% python3 -q
>>> import numpy as np
>>> np.set_printoptions(precision=1, suppress=True, linewidth=140, sign=" ")
>>> rnd = lambda a: np.round(a, 1) + 0
>>> A = np.loadtxt("test16.csv", delimiter=",")
>>> A
array([[ 0.,  1.,  1.],
       [ 1.,  0.,  1.],
       [ 1.,  1.,  0.]])
>>> P = np.triu(np.array([[5, 1, 1], [-3, -9, -8], [-4, 1, 3]]), 1) + np.eye(3)
>>> A2 = P @ A @ np.linalg.inv(P)
>>> np.poly(A2)
array([ 1.,  0., -3., -2.])
>>> np.trace(A2), np.trace(A)
(np.float64(0.0), np.float64(0.0))
>>> rnd(np.linalg.det(A2))
np.float64(2.0)
>>> np.linalg.matrix_rank(A2)
np.int64(3)
>>> A.sum(axis=0)
array([ 2.,  2.,  2.])
>>> L = np.diag(A.sum(axis=1)) - A
>>> round(np.linalg.det(L[1:, 1:]))
3
>>> rnd(np.linalg.eigvalsh(L))
array([ 0.,  3.,  3.])
>>> L
array([[ 2., -1., -1.],
       [-1.,  2., -1.],
       [-1., -1.,  2.]])
>>> w, vecs = np.linalg.eigh(A)
>>> vec = np.array([3, 2, 0])
>>> rnd(np.linalg.eigvalsh(A[1:, 1:]))
array([-1.,  1.])
>>> rnd(vecs * np.maximum(w, 0) @ vecs.T)
array([[ 0.7,  0.7,  0.7],
       [ 0.7,  0.7,  0.7],
       [ 0.7,  0.7,  0.7]])
>>> (np.sign(vecs[:, -1].round(6)) == np.sign(vecs[0, -1].round(6))).astype(int)
array([ 1,  1,  1])
>>> rnd(vec @ A @ vec / (vec @ vec)), rnd(w[0]), rnd(w[-1])
(np.float64(0.9), np.float64(-1.0), np.float64(2.0))
>>> W0 = np.array([[0, 1, 1], [1, 0, 1], [1, 1, 0]])
>>> W0
array([[ 0,  1,  1],
       [ 1,  0,  1],
       [ 1,  1,  0]])
>>> W0 @ W0
array([[ 2,  1,  1],
       [ 1,  2,  1],
       [ 1,  1,  2]])
>>> L = np.diag(W0.sum(axis=1)) - W0
>>> round(np.linalg.det(L[1:, 1:]))
3
>>> L @ np.ones(3)
array([ 0.,  0.,  0.])
